In [1]: import numpy as np

In [2]: from numpy import linalg as LA

In [3]: np.set_printoptions(suppress=True, linewidth=120)

In [4]: def rnd(a):
   ...:     return np.round(a, 2) + 0
   ...: 

In [5]: m1 = np.load("run19.npy")

In [6]: m1
Out[6]: 
array([[ 5,  0,  0],
       [ 0,  1,  0],
       [ 0,  0, -2]])

In [7]: # triangular: eigenvalues sit on the diagonal

In [8]: ev, vecs = LA.eigh(m1)

In [9]: vec = np.array([3, -3, 2])

In [10]: rnd(LA.eigvalsh(m1[1:, 1:]))
Out[10]: array([-2.,  1.])

In [11]: (np.sign(vecs[:, -1].round(6)) == np.sign(vecs[0, -1].round(6))).astype(int)
Out[11]: array([1, 0, 0])

In [12]: vecs * np.maximum(ev, 0) @ vecs.T
Out[12]: 
array([[5., 0., 0.],
       [0., 1., 0.],
       [0., 0., 0.]])

In [13]: rng = np.random.default_rng(742729)

In [14]: labels = rng.permutation(3)

In [15]: labels
Out[15]: array([1, 0, 2])

In [16]: A2 = m1[labels][:, labels]

In [17]: np.diag(A2)
Out[17]: array([ 1,  5, -2])

In [18]: A2
Out[18]: 
array([[ 1,  0,  0],
       [ 0,  5,  0],
       [ 0,  0, -2]])

In [19]: rnd(np.sort(np.abs(LA.eigvals(A2))))
Out[19]: array([1., 2., 5.])

In [20]: hat = np.triu(np.array([[3, 3, 3], [4, -9, -1], [-5, 4, -5]]), 1) + np.eye(3)

In [21]: A2 = hat @ m1 @ LA.inv(hat)

In [22]: hat @ m1 - m1 @ hat
Out[22]: 
array([[  0., -12., -21.],
       [  0.,   0.,   3.],
       [  0.,   0.,   0.]])

In [23]: LA.matrix_rank(A2)
Out[23]: np.int64(3)

In [24]: np.trace(A2), np.trace(m1)
Out[24]: (np.float64(4.0), np.int64(4))

In [25]: A2
Out[25]: 
array([[  5., -12., -33.],
       [  0.,   1.,   3.],
       [  0.,   0.,  -2.]])

In [26]: np.poly(A2)
Out[26]: array([ 1., -4., -7., 10.])

In [27]: rnd(LA.det(A2))
Out[27]: np.float64(-10.0)

In [28]: rnd(LA.matrix_power(A2 - np.diag(np.diag(A2)), 3))
Out[28]: 
array([[0., 0., 0.],
       [0., 0., 0.],
       [0., 0., 0.]])

In [29]: np.prod(np.diag(A2)), rnd(LA.det(A2))
Out[29]: (np.float64(-10.0), np.float64(-10.0))

In [30]: [int(LA.matrix_rank(LA.matrix_power(A2, p))) for p in range(1, 4)]
Out[30]: [3, 3, 3]

In [31]: vec = np.array([1, -1, 4])

In [32]: target = m1 @ vec

In [33]: c, lr = np.zeros(3), 1 / LA.norm(m1, 2) ** 2

In [34]: for i in range(300):
    ...:     c -= lr * m1.T @ (m1 @ c - target)
    ...:     if i % 50 == 0: print(i, round(LA.norm(m1 @ c - target), 2))
    ...: 
0 6.79
50 0.12
100 0.02
150 0.0
200 0.0
250 0.0

In [35]: rnd(c)
Out[35]: array([ 1., -1.,  4.])

In [36]: J = np.array([[3, -2, 3, -2], [-3, -1, -3, -1], [3, -2, 3, -2], [-3, -1, -3, -1]])

In [37]: rnd(LA.det(m1))
Out[37]: np.float64(-10.0)

In [38]: rnd(np.sort(LA.eigvals(m1).real))
Out[38]: array([-2.,  1.,  5.])

In [39]: m1 @ m1
Out[39]: 
array([[25,  0,  0],
       [ 0,  1,  0],
       [ 0,  0,  4]])

In [40]: (m1 != 0).astype(int)
Out[40]: 
array([[1, 0, 0],
       [0, 1, 0],
       [0, 0, 1]])

In [41]: left, sv, Vt = LA.svd(J)

In [42]: vecs = Vt[:(sv > 1e-8).sum()]

In [43]: vec = J[0] + 3 * J[1] + rng.integers(2) * np.eye(4)[2]

In [44]: vec
Out[44]: array([-6., -5., -6., -5.])

In [45]: LA.matrix_rank(np.vstack([J, vec]))
Out[45]: np.int64(2)

In [46]: rnd(np.diag(vecs.T @ vecs))
Out[46]: array([0.5, 0.5, 0.5, 0.5])

In [47]: rnd(vecs.T @ vecs)
Out[47]: 
array([[0.5, 0. , 0.5, 0. ],
       [0. , 0.5, 0. , 0.5],
       [0.5, 0. , 0.5, 0. ],
       [0. , 0.5, 0. , 0.5]])

In [48]: np.allclose(vecs.T @ vecs @ vec, vec)
Out[48]: True

In [49]: rnd(LA.norm(vec - vecs.T @ vecs @ vec))
Out[49]: np.float64(0.0)
